>>> import numpy as np
>>> import numpy.linalg as la
>>> np.set_printoptions(suppress=True, linewidth=120)
>>> feats = np.load("test14.npy")
>>> print(feats)
[[ 0  0  9  8  6  0]
 [ 0 -3  0  0  0 -5]
 [-5  0  6 -5  9  0]
 [ 4  0  6  6  1  0]
 [ 3  0  9  7  0  0]
 [ 0 -1  0  0  0  3]]
>>> other = la.invert(feats)
Traceback (most recent call last):
  File "<python-input-5>", line 1, in <module>
    other = la.invert(feats)
            ^^^^^^^^^
AttributeError: module 'numpy.linalg' has no attribute 'invert'
>>> other = la.inv(feats)
>>> print(np.round(feats @ other, 4) + 0)
[[1. 0. 0. 0. 0. 0.]
 [0. 1. 0. 0. 0. 0.]
 [0. 0. 1. 0. 0. 0.]
 [0. 0. 0. 1. 0. 0.]
 [0. 0. 0. 0. 1. 0.]
 [0. 0. 0. 0. 0. 1.]]
>>> print(np.round(la.inv(other), 4) + 0)
[[ 0.  0.  9.  8.  6.  0.]
 [ 0. -3.  0.  0.  0. -5.]
 [-5.  0.  6. -5.  9.  0.]
 [ 4.  0.  6.  6.  1.  0.]
 [ 3.  0.  9.  7.  0.  0.]
 [ 0. -1.  0.  0.  0.  3.]]
>>> rng = np.random.default_rng(70812)
>>> lab = rng.permutation(6)
>>> print(lab)
[3 4 1 5 2 0]
>>> other = feats[lab][:, lab]
>>> print(np.diag(other))
[ 6  0 -3  3  6  0]
>>> other = np.array([[2, 2], [2, 3], [0, 0], [3, 0], [3, 1], [3, 1]])
>>> print(np.einsum("ik,kj->ji", feats, other))
[[ 42 -21   2  29  27   7]
 [  6 -14  -1   9   6   0]]
>>> print(np.einsum("ij,ij->i", feats, feats))
[181  34 167  89 139  10]
>>> Q, evecs = la.qr(feats[:, :4])[0], la.qr(feats[:, 4:])[0]
>>> sig = la.svd(Q.T @ evecs, compute_uv=False)
>>> print(np.round(np.degrees(np.arccos(sig.clip(0, 1))), 4))
[14.921  49.3987]
>>> W1 = np.array([[2, 2, 9, 0, 5],
...     [3, 2, 1, 9, 0],
...     [8, 3, 6, 1, 6],
...     [8, 0, 8, 0, 4],
...     [1, 9, 5, 3, 7],
...     [4, 6, 5, 3, 8]])
>>> b = np.array([1, 0, -1, 1, -1])
>>> hid = np.maximum(feats @ W1 + b, 0)
>>> print(la.matrix_rank(hid))
5
>>> print(np.round((hid > 0).mean(axis=0), 4))
[0.8333 0.8333 0.6667 0.8333 0.8333]
>>> basis = np.array([[4, 1, 4], [5, 1, 0], [0, 2, 5], [0, 1, 1], [3, 4, 5]])
>>> print(hid @ basis)
[[1358 1054 1970]
 [   0    0    0]
 [ 636  343  331]
 [ 857  743 1484]
 [ 993  834 1710]
 [ 189  145  221]]
>>> print((hid @ basis).round(6).argmax(axis=1))
[2 0 0 2 2 2]
>>> W0 = np.load("m.npy")
>>> print(W0.round(4))
[[ 0.0638 -0.1789  0.1745  0.724   0.5529 -0.1315  0.0537  0.2497  0.0288 -0.0592  0.0506  0.1174  0.0205]
 [ 0.4144  0.0019  0.269   0.0627 -0.1743  0.3186 -0.6555  0.1095 -0.0429 -0.2298  0.3508 -0.0232  0.0132]
 [ 0.0638  0.1259  0.1809  0.1634 -0.1379 -0.0297  0.1052 -0.2705 -0.6102  0.3781  0.2053  0.3415 -0.3774]
 [-0.4463  0.5556  0.1197  0.0676 -0.1144 -0.0538 -0.0834  0.4907 -0.2578  0.0605  0.0953 -0.0425  0.3584]
 [-0.2869 -0.3379 -0.1738 -0.1791  0.3505  0.0966 -0.4254 -0.2312 -0.3611  0.0632 -0.1311  0.2559  0.397 ]
 [-0.0956 -0.3521  0.1912 -0.1285 -0.176  -0.1018  0.4237  0.0132 -0.2609 -0.574   0.3738  0.0924  0.2168]
 [-0.2869  0.2934  0.1361 -0.0027  0.1223  0.2863 -0.0505 -0.0997  0.0329 -0.5563 -0.3524  0.3302 -0.3997]
 [-0.0956  0.2574  0.0346 -0.2632  0.4681  0.276   0.1646 -0.1653  0.3102  0.1404  0.6101  0.1243  0.0274]
 [-0.1275 -0.2735  0.4003 -0.1542  0.1638  0.5104  0.1736  0.2133 -0.2164  0.1989 -0.1725 -0.4688 -0.1611]
 [ 0.0956 -0.0833  0.2656  0.1182 -0.3076  0.3746  0.2134  0.0167  0.2892  0.2414 -0.225   0.5085  0.4093]
 [-0.2869 -0.1637  0.6349 -0.2022 -0.0279 -0.4957 -0.2573 -0.0699  0.2962  0.1415  0.0051  0.0712 -0.1286]
 [ 0.0319 -0.2527 -0.2551 -0.309   0.0163 -0.0234 -0.0347  0.6802  0.0199  0.106   0.0792  0.422  -0.3374]
 [-0.5738 -0.2839 -0.2545  0.3855 -0.3486  0.2291 -0.1274 -0.086   0.2102  0.0724  0.2882 -0.0851 -0.1986]]
>>> def softmax(z):
...     e = np.exp(z - z.max(axis=-1, keepdims=True))
...     return e / e.sum(axis=-1, keepdims=True)
... 
>>> print(np.round(softmax(W0).sum(axis=1), 4))
[1. 1. 1. 1. 1. 1. 1. 1. 1. 1. 1. 1. 1.]
>>> att = W0 @ W0.T / np.sqrt(13)
>>> print(softmax(att).round(6).argmax(axis=1))
[ 0  1  2  3  4  5  6  7  8  9 10 11 12]
>>> print(np.round(W0[:, 0] @ W0[:, 12], 4))
-0.0
>>> other = np.array([[4, 0, 0, 5], [3, 3, 1, 3], [0, 3, 1, 5], [2, 0, 2, 5]])
>>> basis = np.array([[0, -1, 3], [-5, -3, -2], [-2, -3, 2]])
>>> M = np.block([[other, np.array([[0, 0, 2], [2, 2, 2], [0, 0, 1], [0, 2, 0]])], [np.zeros((3, 4)), basis]])
>>> print(M)
[[ 4.  0.  0.  5.  0.  0.  2.]
 [ 3.  3.  1.  3.  2.  2.  2.]
 [ 0.  3.  1.  5.  0.  0.  1.]
 [ 2.  0.  2.  5.  0.  2.  0.]
 [ 0.  0.  0.  0.  0. -1.  3.]
 [ 0.  0.  0.  0. -5. -3. -2.]
 [ 0.  0.  0.  0. -2. -3.  2.]]
>>> other = M / la.norm(M, axis=1, keepdims=True)
>>> gram = other @ other.T
>>> print((gram - 2 * np.eye(7)).round(6).argmax(axis=1))
[3 0 3 0 6 6 4]
>>> print(np.round(np.degrees(np.arccos(np.clip(gram[3, 5], -1, 1))), 4))
99.2077
>>> print(np.argwhere(np.triu(np.abs(gram) > 0.95, 1)))
[]
>>> print(gram[3].round(4))
[ 0.8087  0.7018  0.7398  1.     -0.104  -0.16   -0.2392]
>>> print(np.round(la.norm(other, axis=1), 4))
[1. 1. 1. 1. 1. 1. 1.]
>>> print((np.abs(gram) > 0.9).astype(int))
[[1 0 0 0 0 0 0]
 [0 1 0 0 0 0 0]
 [0 0 1 0 0 0 0]
 [0 0 0 1 0 0 0]
 [0 0 0 0 1 0 0]
 [0 0 0 0 0 1 0]
 [0 0 0 0 0 0 1]]
>>> x0 = np.array([-1, 3, -3, -2, 0, -1, 1])
>>> y = M @ x0
>>> b, lr = np.zeros(7), 1 / la.norm(M, 2) ** 2
>>> for i in range(250):
...     b -= lr * M.T @ (M @ b - y)
...     if i % 50 == 0: print(i, round(la.norm(M @ b - y), 4))
... 
0 13.507
50 1.4404
100 0.7474
150 0.5354
200 0.4634
>>> print(b.round(4))
[-0.8101  2.9457 -2.3767 -2.0376  0.559  -1.6832  0.6853]
>>> print(np.round(la.cond(M), 4))
30.4493
>>> Q, evecs = la.qr(M[:, :6])[0], la.qr(M[:, 6:])[0]
>>> sig = la.svd(Q.T @ evecs, compute_uv=False)
>>> print(np.round(np.degrees(np.arccos(sig.clip(0, 1))), 4))
[14.0688]
>>> print((sig > 0.9).sum())
1
>>> print(np.round(la.norm(Q @ Q.T - evecs @ evecs.T, 2), 4))
1.0
>>> arr = np.array([[1, -7, -9, 7, -6, -6, 1, -1, 6, 4],
...     [7, 2, -1, 6, 1, 8, -1, -1, -6, 3],
...     [-8, 9, 2, 8, -7, 7, 4, -5, -2, 9],
...     [-8, -9, -5, 6, 2, 5, -7, 1, -3, -7],
...     [4, 6, -8, 7, 8, 5, 8, -4, -6, -1]])
>>> gram = arr.T @ arr
>>> print(la.matrix_rank(gram))
5
>>> print(np.trace(gram), (arr ** 2).sum())
1659 1659
>>> print(np.allclose(gram, gram.T))
True
>>> print(np.round(softmax(arr[1]), 4) + 0)
[0.243  0.0016 0.0001 0.0894 0.0006 0.6606 0.0001 0.0001 0.     0.0045]
>>> print(np.round(softmax(arr).sum(axis=1), 4))
[1. 1. 1. 1. 1.]
>>> print(np.round(softmax(10 * arr[1]), 4) + 0)
[0. 0. 0. 0. 0. 1. 0. 0. 0. 0.]
>>> att = arr @ arr.T / np.sqrt(10)
>>> print(np.round(softmax(att), 4) + 0)
[[1. 0. 0. 0. 0.]
 [0. 1. 0. 0. 0.]
 [0. 0. 1. 0. 0.]
 [0. 0. 0. 1. 0.]
 [0. 0. 0. 0. 1.]]
>>> print(np.round(softmax(att)[1] @ arr, 4))
[ 7.      2.0001 -1.0001  6.      1.0001  8.     -0.9999 -1.     -6.      2.9999]
>>> print(softmax(att).round(6).argmax(axis=1))
[0 1 2 3 4]
>>> other = arr + rng.integers(-2, 3, (5, 4)) @ rng.integers(-2, 3, (4, 10))
>>> print(other)
[[-3  5 -5  3 -8 -6  1 -5  8  6]
 [ 5 -6 -1 10  1  4 -1  1 -7  6]
 [-2 13  2  8 -7 11  4 -3  1  4]
 [-6 -4 -2  8 -1  5 -5  4  2 -8]
 [ 4 14 -7  4  6  7 10 -5 -4 -2]]
>>> print(np.abs(other - arr).sum(axis=1))
[34 24 24 26 22]
>>> print(other - arr)
[[-4 12  4 -4 -2  0  0 -4  2  2]
 [-2 -8  0  4  0 -4  0  2 -1  3]
 [ 6  4  0  0  0  4  0  2  3 -5]
 [ 2  5  3  2 -3  0  2  3  5 -1]
 [ 0  8  1 -3 -2  2  2 -1  2 -1]]
>>> u = np.array([-3, -3, -3, 2, 0, -1, -1, -1, -1, -2, 3, 0])
>>> data = np.outer(rng.normal(size=37), u) + 0.3 * rng.normal(size=(37, 12))
>>> print(data.round(4))
[[-0.2234  0.477  -0.172   0.1591  0.0584  0.0579 -0.8202  0.2888 -0.1021  0.0577 -0.1344  0.3588]
 [ 1.475   1.0869  1.0509 -1.0447  0.1558  0.2837  0.3095  0.259   0.2317  0.5647 -1.7133 -0.0177]
 [-1.4292 -1.7542 -2.514   1.0206 -0.3047 -0.5308 -0.5845 -0.5645 -0.1834 -1.1509  2.0086  0.2809]
 [-0.3695 -0.5622 -0.6745  0.4981  0.3004 -0.6417  0.3387 -0.1179  0.2879 -0.4625  0.0048  0.26  ]
 [ 2.4676  2.7823  2.0203 -2.1366  0.3888  0.7336  1.1683  0.8428  0.7499  2.0604 -1.8974  0.2723]
 [ 0.9352  1.2565  1.5523 -0.8187 -0.1496  0.7439  0.5733  0.2347  0.4749  0.7761 -1.2939  0.501 ]
 [-0.2795 -0.5485 -0.1121 -0.0567  0.4675 -0.3637  0.2504 -0.4022 -0.2705  0.0033  0.666   0.1019]
 [-3.8624 -3.9611 -3.7237  2.3185 -0.2547 -1.4047 -1.0995 -1.0859 -1.2944 -2.9566  3.9841 -0.3564]
 [ 4.2491  5.0367  4.0782 -2.9948  0.0819  0.9884  1.1036  1.3228  1.1841  2.8578 -3.7368  0.5411]
 [ 0.3011 -0.273  -0.4119  0.0343 -0.1827  0.0699  0.0237 -0.3742  0.339   0.0214 -0.2083  0.3475]
 [-1.6627 -1.2985 -0.9981  0.9493 -0.0547 -0.9536 -0.6926 -0.5942 -0.0156 -0.8007  1.4667 -0.0369]
 [ 0.8556  0.2969  0.6424 -0.1446 -0.0399  0.0948  0.5053  0.121   0.5391  0.2665 -0.7524 -0.2508]
 [-1.4817 -1.8324 -1.939   0.7183 -0.3352 -0.8157 -1.1441 -0.8177 -1.0536 -0.9438  1.4059 -0.1782]
 [ 1.8482  1.2482  1.1802 -0.7897  0.2166  0.7087  0.0815  0.3151  0.3552  1.2144 -1.4416 -0.356 ]
 [-2.3747 -2.8746 -2.8851  1.864  -0.0825 -0.5977 -1.3291 -0.8106 -0.3513 -1.93    2.4819  0.3582]
 [-3.1627 -3.0658 -3.2345  2.8381  0.3726 -0.8537 -1.2286 -1.43   -0.6381 -1.6616  2.9128 -0.2214]
 [ 3.9075  3.7686  3.3113 -2.44    0.0321  1.1235  0.6635  1.1768  1.4198  2.2703 -3.7256  0.2113]
 [ 4.6794  5.1622  4.8459 -3.8201 -0.1545  1.4558  1.5295  1.8055  1.6465  3.4081 -4.7116  0.0145]
 [-4.6292 -4.3536 -4.364   2.6954 -0.0264 -1.4235 -1.7883 -1.3944 -1.1698 -3.5614  3.8413 -0.057 ]
 [ 3.637   3.8407  3.6586 -1.954  -0.0236  0.9255  1.6422  1.1734  0.7722  2.4268 -3.6977  0.4106]
 [ 3.9986  3.0464  3.5812 -2.3443 -0.1065  1.1945  1.3235  0.985   1.1053  2.5747 -3.6028 -0.1455]
 [-0.0136  0.9264  0.2586  0.2007 -0.3121  0.6325  0.3616  0.6939  0.3311  0.3654 -0.0506 -0.4102]
 [-5.3906 -5.1053 -5.6154  3.5495  0.136  -1.571  -1.4606 -1.5348 -1.6633 -3.5092  5.6784  0.0742]
 [-5.475  -5.1235 -5.0769  3.2884 -0.2881 -1.8983 -2.1095 -2.681  -1.695  -3.6723  4.9549 -0.1498]
 [ 4.3268  4.6053  4.9249 -2.6657 -0.0557  1.8207  1.5527  1.3625  1.9623  3.2806 -4.6221  0.0506]
 [ 3.7677  3.1812  3.7836 -2.9423  0.1533  1.5496  1.674   1.2765  1.2707  2.1262 -3.8001  0.1078]
 [-1.9917 -2.0879 -1.2808  1.2063  0.0289 -0.968  -1.0923 -0.6182 -0.1813 -1.057   2.4233 -0.2645]
 [ 1.0555  0.7111  0.9099 -0.8771  0.4388  0.0971  0.3006  0.3407  0.4526  0.8211 -1.2794  0.117 ]
 [ 0.7227  0.0883  0.8311 -0.4435  0.0436  0.4524  0.1248  0.7098 -0.6472  0.7797 -1.1193  0.3214]
 [ 1.8562  2.0303  1.7443 -1.5406 -0.5417  0.7933  0.597   0.9838  0.6551  0.9021 -2.2639  0.1504]
 [ 4.352   4.6054  3.8271 -3.4161 -0.2256  0.9825  1.1582  1.8783  1.4723  2.8678 -4.7538 -0.3238]
 [ 3.6715  3.4378  4.0063 -2.8194 -0.2758  1.3649  1.172   1.5472  1.5011  2.236  -3.569  -0.2374]
 [-6.7582 -6.9964 -7.0485  4.4827 -0.7986 -1.9383 -2.2701 -2.3036 -2.2952 -4.6016  6.97   -0.1967]
 [-1.7867 -1.7798 -1.806   1.2709  0.0692 -0.8444 -0.8676 -0.8722  0.1688 -1.4427  2.1438 -0.4969]
 [ 0.7441  0.4109  1.1263 -0.2769  0.0344  0.1974  0.0431  0.681   0.5168  0.468  -1.281  -0.1458]
 [ 3.8823  3.7704  3.3624 -2.126  -0.1695  1.3858  1.3599  1.2908  1.0221  2.4441 -4.4464  0.2047]
 [-0.6495 -0.2023 -0.8799  0.2393  0.4056 -0.1943 -0.4033 -0.5455  0.7455 -0.1715  0.9129 -0.3767]]
>>> print(la.cond(data) > 100)
False
>>> print(round(np.log10(la.cond(data))))
2
>>> print(np.round(np.abs(la.svd(data)[2][-1]), 4))
[0.5329 0.1926 0.1572 0.1897 0.2485 0.1256 0.143  0.002  0.181  0.6456 0.2547 0.0757]
>>> print([round(float(x), 4) for x in la.svd(data, compute_uv=False)[:3]])
[43.4117, 2.5185, 2.2249]
>>> print(np.argsort(-la.norm(data, axis=0).round(6), kind="stable")[:3])
[10  1  0]
>>> Xs = data - data.mean(axis=1)
Traceback (most recent call last):
  File "<python-input-82>", line 1, in <module>
    Xs = data - data.mean(axis=1)
         ~~~~~^~~~~~~~~~~~~~~~~~~
ValueError: operands could not be broadcast together with shapes (37,12) (37,) 
>>> Xs = data - data.mean(axis=0)
>>> left, sig, VT = la.svd(Xs, full_matrices=False)
>>> print(np.round(sig ** 2 / (sig ** 2).sum(), 4))
[0.9817 0.0033 0.0025 0.0022 0.0021 0.002  0.0017 0.0014 0.0011 0.0009 0.0006 0.0004]
>>> print(np.searchsorted(np.cumsum(sig ** 2) / (sig ** 2).sum(), 0.9) + 1)
1
>>> print((np.sign(left[:, 0]) == np.sign(left[0, 0])).astype(int))
[1 0 1 1 0 0 1 1 0 1 1 0 1 0 1 1 0 0 1 0 0 0 1 1 0 0 1 0 0 0 0 0 1 1 0 0 1]
>>> print(sig.round(4))
[43.2272  2.5097  2.1883  2.0594  1.9979  1.9741  1.8178  1.6088  1.438   1.3323  1.089   0.8395]
>>> Xs = (data - data.mean(axis=0)) / data.std(axis=0)
>>> print(np.round(Xs.std(axis=0), 4))
[1. 1. 1. 1. 1. 1. 1. 1. 1. 1. 1. 1.]
>>> b = la.lstsq(np.delete(Xs, 11, axis=1), Xs[:, 11])[0]
>>> print(b.round(4))
[ 0.3466  2.0844 -1.0487  0.3039  0.1818  0.3737  0.3852 -0.3384 -1.0142 -1.0891 -0.804 ]
>>> mat = np.load("data.npy")
>>> print(mat)
[[ 0.68  0.85  0.34  0.68]
 [-0.28 -0.35 -0.14 -0.28]
 [-0.08 -0.1  -0.04 -0.08]
 [-0.88 -1.1  -0.44 -0.88]]
>>> print(la.lstsq(mat[:-1].T, mat[-1])[2])
1
>>> other = mat / np.sqrt((mat ** 2).mean(axis=1, keepdims=True))
>>> print(la.matrix_rank(mat - mat.mean(axis=1, keepdims=True)))
1
>>> print(np.round(mat - mat.mean(axis=1, keepdims=True), 4))
[[ 0.0425  0.2125 -0.2975  0.0425]
 [-0.0175 -0.0875  0.1225 -0.0175]
 [-0.005  -0.025   0.035  -0.005 ]
 [-0.055  -0.275   0.385  -0.055 ]]
>>> print(np.round(la.norm(other, axis=1), 4))
[2. 2. 2. 2.]
